$ ipython --no-banner

In [1]: import numpy as np

In [2]: from numpy import linalg as LA

In [3]: np.set_printoptions(precision=1, suppress=True, linewidth=200, floatmode="fixed")

In [4]: E = np.load("case14.npy")

In [5]: E
Out[5]: 
array([[0.0, 0.0, 0.0, 0.0, 0.0, 3.0, 0.0, 2.0],
       [0.0, 0.0, 0.0, 0.0, 3.0, 2.0, 1.0, 1.0],
       [0.0, 0.0, 0.0, 3.0, 2.0, 1.0, 0.0, 3.0],
       [0.0, 0.0, 3.0, 0.0, 0.0, 0.0, 0.0, 0.0],
       [0.0, 3.0, 2.0, 0.0, 0.0, 0.0, 0.0, 0.0],
       [3.0, 2.0, 1.0, 0.0, 0.0, 0.0, 0.0, 0.0],
       [0.0, 1.0, 0.0, 0.0, 0.0, 0.0, 0.0, 0.0],
       [2.0, 1.0, 3.0, 0.0, 0.0, 0.0, 0.0, 0.0]])

In [6]: x = np.array([0, -2, 1, -1, 1, 2, -1, 0])

In [7]: h1 = np.maximum(E @ x, 0)

In [8]: np.maximum(E @ (3 * x), 0)
Out[8]: array([18.0, 18.0,  3.0,  9.0,  0.0,  0.0,  0.0,  3.0])

In [9]: print(E.T @ h1)
[ 2.0  1.0 12.0  3.0 20.0 31.0  6.0 21.0]

In [10]: Uu, sig, vt = LA.svd(E)

In [11]: V = vt[:(sig > 1e-8).sum()]

In [12]: rng = np.random.default_rng(423)

In [13]: x = E[0] + 2 * E[6] + rng.integers(2) * np.eye(8)[3]

In [14]: x
Out[14]: array([0.0, 2.0, 0.0, 1.0, 0.0, 3.0, 0.0, 2.0])

In [15]: print(np.round(V.T @ V, 1) + 0)
[[ 1.0  0.0  0.0  0.0  0.0  0.0  0.0  0.0]
 [ 0.0  1.0  0.0  0.0  0.0  0.0  0.0  0.0]
 [ 0.0  0.0  1.0  0.0  0.0  0.0  0.0  0.0]
 [ 0.0  0.0  0.0  0.7  0.1 -0.3 -0.1  0.4]
 [ 0.0  0.0  0.0  0.1  0.9  0.0  0.3  0.0]
 [ 0.0  0.0  0.0 -0.3  0.0  0.8  0.1  0.3]
 [ 0.0  0.0  0.0 -0.1  0.3  0.1  0.1 -0.1]
 [ 0.0  0.0  0.0  0.4  0.0  0.3 -0.1  0.5]]

In [16]: np.diag(V.T @ V)
Out[16]: array([1.0, 1.0, 1.0, 0.7, 0.9, 0.8, 0.1, 0.5])

In [17]: LA.matrix_rank(np.vstack([E, x]))
Out[17]: np.int64(7)

In [18]: t3 = np.stack([E, -3 * E, E[::-1]])

In [19]: LA.matrix_rank(t3)
Out[19]: array([6, 6, 6])

In [20]: np.einsum("bij,cij->bc", t3, t3)
Out[20]: 
array([[ 102.0, -306.0,   12.0],
       [-306.0,  918.0,  -36.0],
       [  12.0,  -36.0,  102.0]])

In [21]: t3.sum(axis=0)
Out[21]: 
array([[ 2.0,  1.0,  3.0,  0.0,  0.0, -6.0,  0.0, -4.0],
       [ 0.0,  1.0,  0.0,  0.0, -6.0, -4.0, -2.0, -2.0],
       [ 3.0,  2.0,  1.0, -6.0, -4.0, -2.0,  0.0, -6.0],
       [ 0.0,  3.0, -4.0,  0.0,  0.0,  0.0,  0.0,  0.0],
       [ 0.0, -6.0, -1.0,  0.0,  0.0,  0.0,  0.0,  0.0],
       [-6.0, -4.0, -2.0,  3.0,  2.0,  1.0,  0.0,  3.0],
       [ 0.0, -2.0,  0.0,  0.0,  3.0,  2.0,  1.0,  1.0],
       [-4.0, -2.0, -6.0,  0.0,  0.0,  3.0,  0.0,  2.0]])

In [22]: LA.norm(t3, axis=(1, 2))
Out[22]: array([10.1, 30.3, 10.1])

In [23]: (t3 @ E.T).shape
Out[23]: (3, 8, 8)

In [24]: out = E / np.sqrt((E ** 2).mean(axis=1, keepdims=True))

In [25]: print(LA.matrix_rank(out) == LA.matrix_rank(E))
True

In [26]: E - E.mean(axis=1, keepdims=True)
Out[26]: 
array([[-0.6, -0.6, -0.6, -0.6, -0.6,  2.4, -0.6,  1.4],
       [-0.9, -0.9, -0.9, -0.9,  2.1,  1.1,  0.1,  0.1],
       [-1.1, -1.1, -1.1,  1.9,  0.9, -0.1, -1.1,  1.9],
       [-0.4, -0.4,  2.6, -0.4, -0.4, -0.4, -0.4, -0.4],
       [-0.6,  2.4,  1.4, -0.6, -0.6, -0.6, -0.6, -0.6],
       [ 2.2,  1.2,  0.2, -0.8, -0.8, -0.8, -0.8, -0.8],
       [-0.1,  0.9, -0.1, -0.1, -0.1, -0.1, -0.1, -0.1],
       [ 1.2,  0.2,  2.2, -0.8, -0.8, -0.8, -0.8, -0.8]])

In [27]: LA.matrix_rank(E - E.mean(axis=1, keepdims=True))
Out[27]: np.int64(6)

In [28]: LA.norm(out, axis=1)
Out[28]: array([2.8, 2.8, 2.8, 2.8, 2.8, 2.8, 2.8, 2.8])

In [29]: out[1]
Out[29]: array([0.0, 0.0, 0.0, 0.0, 2.2, 1.5, 0.7, 0.7])

In [30]: gram = E.T @ E

In [31]: np.allclose(gram, gram.T)
Out[31]: True

In [32]: np.trace(gram), (E ** 2).sum()
Out[32]: (np.float64(102.0), np.float64(102.0))

In [33]: np.round(LA.eigvalsh(gram)[::-1], 1) + 0
Out[33]: array([36.7, 36.7,  8.4,  8.4,  5.9,  5.9,  0.0,  0.0])

In [34]: np.diag(gram)
Out[34]: array([13.0, 15.0, 23.0,  9.0, 13.0, 14.0,  1.0, 14.0])

In [35]: feats = np.load("x.npy")

In [36]: feats
Out[36]: 
array([[ 5,  5,  4,  3,  3,  7,  3,  2,  6,  4,  6,  3],
       [ 5,  9, 10,  3,  7, 11,  7,  8,  8,  4, 10,  3],
       [ 4, 10, 13,  2,  8, 12,  8,  9,  9,  4, 12,  2],
       [ 3,  3,  2,  2,  2,  4,  2,  2,  3,  2,  3,  2],
       [ 3,  7,  8,  2,  6,  8,  6,  8,  5,  2,  7,  2],
       [ 7, 11, 12,  4,  8, 14,  8,  8, 11,  6, 13,  4],
       [ 3,  7,  8,  2,  6,  8,  6,  8,  5,  2,  7,  2],
       [ 2,  8,  9,  2,  8,  8,  8, 13,  3,  0,  6,  2],
       [ 6,  8,  9,  3,  5, 11,  5,  3, 10,  6, 11,  3],
       [ 4,  4,  4,  2,  2,  6,  2,  0,  6,  4,  6,  2],
       [ 6, 10, 12,  3,  7, 13,  7,  6, 11,  6, 13,  3],
       [ 3,  3,  2,  2,  2,  4,  2,  2,  3,  2,  3,  2]])

In [37]: np.abs(np.diag(LA.qr(feats)[1])) > 1e-9
Out[37]: array([ True,  True,  True, False, False, False, False, False, False, False, False, False])

In [38]: print(np.round(np.trace(LA.pinv(feats) @ feats), 1))
3.0

In [39]: np.round(feats @ LA.pinv(feats) @ feats, 1) + 0
Out[39]: 
array([[ 5.0,  5.0,  4.0,  3.0,  3.0,  7.0,  3.0,  2.0,  6.0,  4.0,  6.0,  3.0],
       [ 5.0,  9.0, 10.0,  3.0,  7.0, 11.0,  7.0,  8.0,  8.0,  4.0, 10.0,  3.0],
       [ 4.0, 10.0, 13.0,  2.0,  8.0, 12.0,  8.0,  9.0,  9.0,  4.0, 12.0,  2.0],
       [ 3.0,  3.0,  2.0,  2.0,  2.0,  4.0,  2.0,  2.0,  3.0,  2.0,  3.0,  2.0],
       [ 3.0,  7.0,  8.0,  2.0,  6.0,  8.0,  6.0,  8.0,  5.0,  2.0,  7.0,  2.0],
       [ 7.0, 11.0, 12.0,  4.0,  8.0, 14.0,  8.0,  8.0, 11.0,  6.0, 13.0,  4.0],
       [ 3.0,  7.0,  8.0,  2.0,  6.0,  8.0,  6.0,  8.0,  5.0,  2.0,  7.0,  2.0],
       [ 2.0,  8.0,  9.0,  2.0,  8.0,  8.0,  8.0, 13.0,  3.0,  0.0,  6.0,  2.0],
       [ 6.0,  8.0,  9.0,  3.0,  5.0, 11.0,  5.0,  3.0, 10.0,  6.0, 11.0,  3.0],
       [ 4.0,  4.0,  4.0,  2.0,  2.0,  6.0,  2.0,  0.0,  6.0,  4.0,  6.0,  2.0],
       [ 6.0, 10.0, 12.0,  3.0,  7.0, 13.0,  7.0,  6.0, 11.0,  6.0, 13.0,  3.0],
       [ 3.0,  3.0,  2.0,  2.0,  2.0,  4.0,  2.0,  2.0,  3.0,  2.0,  3.0,  2.0]])

In [40]: Uu, sig, vt = LA.svd(feats)

In [41]: np.argmax(sig[:-1] / (sig[1:] + 1e-6)) + 1
Out[41]: np.int64(3)

In [42]: out = Uu[:, :3] @ np.diag(sig[:3]) @ vt[:3]

In [43]: LA.matrix_rank(feats, rtol=0.05)
Out[43]: np.int64(3)

In [44]: np.round(np.abs(feats - out).max(), 1)
Out[44]: np.float64(0.0)

In [45]: np.round(LA.norm(feats - out, 2), 1), np.round(sig[3], 1)
Out[45]: (np.float64(0.0), np.float64(0.0))

In [46]: print(round(LA.norm(feats - out) / LA.norm(feats), 1))
0.0

In [47]: mat = np.array([[0, 0, 1, -1, 2, -1, -2],
    ...:     [-1, 1, 1, 1, 2, 2, 1],
    ...:     [1, -2, -1, 1, -1, 2, -2],
    ...:     [1, 2, 1, 0, 1, -1, 1],
    ...:     [2, -2, 2, -2, -2, 0, 0],
    ...:     [-1, 0, 2, 2, -1, -2, -1],
    ...:     [2, 1, 0, 1, 1, -1, 1],
    ...:     [-2, 1, 0, -2, -2, -1, -1],
    ...:     [2, -1, 2, 1, -1, 1, -1],
    ...:     [-1, 2, -2, 2, 0, 2, -2],
    ...:     [2, -1, 2, 2, -2, 2, -1]])

In [48]: mat[-1] = mat[0] + -3 * mat[1]

In [49]: mat
Out[49]: 
array([[ 0,  0,  1, -1,  2, -1, -2],
       [-1,  1,  1,  1,  2,  2,  1],
       [ 1, -2, -1,  1, -1,  2, -2],
       [ 1,  2,  1,  0,  1, -1,  1],
       [ 2, -2,  2, -2, -2,  0,  0],
       [-1,  0,  2,  2, -1, -2, -1],
       [ 2,  1,  0,  1,  1, -1,  1],
       [-2,  1,  0, -2, -2, -1, -1],
       [ 2, -1,  2,  1, -1,  1, -1],
       [-1,  2, -2,  2,  0,  2, -2],
       [ 3, -3, -2, -4, -4, -7, -5]])

In [50]: x = np.array([0, 3, 1, 0, 1, 0, 0])

In [51]: y = mat @ x

In [52]: beta, lr = np.zeros(7), 1 / LA.norm(mat, 2) ** 2

In [53]: for i in range(4):
    ...:     beta -= lr * mat.T @ (mat @ beta - y)
    ...:     if i % 1 == 0: print(i, round(LA.norm(mat @ beta - y), 1))
    ...: 
0 10.5
1 8.8
2 7.6
3 6.6

In [54]: print(beta)
[-0.5  1.3  0.4  0.4  1.0  0.1  0.6]

In [55]: ang = np.radians(72)

In [56]: R = np.eye(7)

In [57]: R[5, 5] = R[6, 6] = np.cos(ang)

In [58]: R[5, 6], R[6, 5] = -np.sin(ang), np.sin(ang)

In [59]: R
Out[59]: 
array([[ 1.0,  0.0,  0.0,  0.0,  0.0,  0.0,  0.0],
       [ 0.0,  1.0,  0.0,  0.0,  0.0,  0.0,  0.0],
       [ 0.0,  0.0,  1.0,  0.0,  0.0,  0.0,  0.0],
       [ 0.0,  0.0,  0.0,  1.0,  0.0,  0.0,  0.0],
       [ 0.0,  0.0,  0.0,  0.0,  1.0,  0.0,  0.0],
       [ 0.0,  0.0,  0.0,  0.0,  0.0,  0.3, -1.0],
       [ 0.0,  0.0,  0.0,  0.0,  0.0,  1.0,  0.3]])

In [60]: out = mat @ R.T

In [61]: np.allclose(mat @ mat.T, out @ out.T)
Out[61]: True

In [62]: print(np.round(LA.det(R), 1), round(np.trace(R), 1))
1.0 5.6

In [63]: mat @ mat
---------------------------------------------------------------------------
ValueError                                Traceback (most recent call last)
Cell In[63], line 1
----> 1 mat @ mat

ValueError: matmul: Input operand 1 has a mismatch in its core dimension 0, with gufunc signature (n?,k),(k,m?)->(n?,m?) (size 11 is different from 7)

In [64]: gram = mat.T @ mat

In [65]: LA.eigvalsh(gram)[::-1]
Out[65]: array([153.5,  32.8,  32.2,  18.7,  16.6,  10.3,   6.0])

In [66]: print(np.allclose(gram, gram.T))
True

In [67]: LA.svd(mat, compute_uv=False) ** 2
Out[67]: array([153.5,  32.8,  32.2,  18.7,  16.6,  10.3,   6.0])

In [68]: print((mat @ mat.T).shape)
(11, 11)

In [69]: def softmax(z):
    ...:     e = np.exp(z - z.max(axis=-1, keepdims=True))
    ...:     return e / e.sum(axis=-1, keepdims=True)
    ...: 

In [70]: np.round(softmax(mat[10] + 5), 1) + 0
Out[70]: array([1.0, 0.0, 0.0, 0.0, 0.0, 0.0, 0.0])

In [71]: softmax(mat).sum(axis=1)
Out[71]: array([1.0, 1.0, 1.0, 1.0, 1.0, 1.0, 1.0, 1.0, 1.0, 1.0, 1.0])

In [72]: scores = mat @ mat.T / np.sqrt(7)

In [73]: softmax(scores)[10] @ mat
Out[73]: array([ 3.0, -3.0, -2.0, -4.0, -4.0, -7.0, -5.0])

In [74]: np.round(softmax(scores), 1) + 0
Out[74]: 
array([[0.5, 0.0, 0.0, 0.0, 0.0, 0.0, 0.0, 0.0, 0.0, 0.0, 0.5],
       [0.0, 0.9, 0.0, 0.0, 0.0, 0.0, 0.0, 0.0, 0.0, 0.0, 0.0],
       [0.0, 0.0, 0.9, 0.0, 0.0, 0.0, 0.0, 0.0, 0.0, 0.0, 0.0],
       [0.0, 0.1, 0.0, 0.6, 0.0, 0.0, 0.3, 0.0, 0.0, 0.0, 0.0],
       [0.0, 0.0, 0.0, 0.0, 0.2, 0.0, 0.0, 0.0, 0.0, 0.0, 0.8],
       [0.0, 0.0, 0.0, 0.0, 0.0, 0.9, 0.0, 0.0, 0.0, 0.0, 0.1],
       [0.0, 0.0, 0.0, 0.3, 0.0, 0.0, 0.6, 0.0, 0.0, 0.0, 0.0],
       [0.0, 0.0, 0.0, 0.0, 0.0, 0.0, 0.0, 0.2, 0.0, 0.0, 0.8],
       [0.0, 0.0, 0.1, 0.0, 0.2, 0.0, 0.0, 0.0, 0.6, 0.0, 0.0],
       [0.0, 0.0, 0.0, 0.0, 0.0, 0.0, 0.0, 0.0, 0.0, 1.0, 0.0],
       [0.0, 0.0, 0.0, 0.0, 0.0, 0.0, 0.0, 0.0, 0.0, 0.0, 1.0]])

In [75]: np.round(softmax(scores + np.triu(np.full(scores.shape, -np.inf), 1)), 1) + 0
Out[75]: 
array([[1.0, 0.0, 0.0, 0.0, 0.0, 0.0, 0.0, 0.0, 0.0, 0.0, 0.0],
       [0.0, 1.0, 0.0, 0.0, 0.0, 0.0, 0.0, 0.0, 0.0, 0.0, 0.0],
       [0.0, 0.0, 1.0, 0.0, 0.0, 0.0, 0.0, 0.0, 0.0, 0.0, 0.0],
       [0.1, 0.1, 0.0, 0.9, 0.0, 0.0, 0.0, 0.0, 0.0, 0.0, 0.0],
       [0.0, 0.0, 0.0, 0.0, 1.0, 0.0, 0.0, 0.0, 0.0, 0.0, 0.0],
       [0.0, 0.0, 0.0, 0.0, 0.0, 1.0, 0.0, 0.0, 0.0, 0.0, 0.0],
       [0.0, 0.0, 0.0, 0.3, 0.0, 0.0, 0.6, 0.0, 0.0, 0.0, 0.0],
       [0.0, 0.0, 0.0, 0.0, 0.0, 0.0, 0.0, 1.0, 0.0, 0.0, 0.0],
       [0.0, 0.0, 0.1, 0.0, 0.2, 0.0, 0.0, 0.0, 0.7, 0.0, 0.0],
       [0.0, 0.0, 0.0, 0.0, 0.0, 0.0, 0.0, 0.0, 0.0, 1.0, 0.0],
       [0.0, 0.0, 0.0, 0.0, 0.0, 0.0, 0.0, 0.0, 0.0, 0.0, 1.0]])

In [76]: out = np.c_[mat[:, :3] @ np.array([[3, 2, 3], [0, 3, 3], [2, 1, 2]]), np.array([3, 0, 3, 0, 2, 3, 1, 3, 1, 3, 0])]

In [77]: print(out)
[[ 2  1  2  3]
 [-1  2  2  0]
 [ 1 -5 -5  3]
 [ 5  9 11  0]
 [10  0  4  2]
 [ 1  0  1  3]
 [ 6  7  9  1]
 [-6 -1 -3  3]
 [10  3  7  1]
 [-7  2 -1  3]
 [ 5 -5 -4  0]]

In [78]: np.round(LA.norm(out - mat @ LA.lstsq(mat, out)[0], axis=0), 1) + 0
Out[78]: array([0.0, 0.0, 0.0, 3.9])

In [79]: print(LA.matrix_rank(out))
4
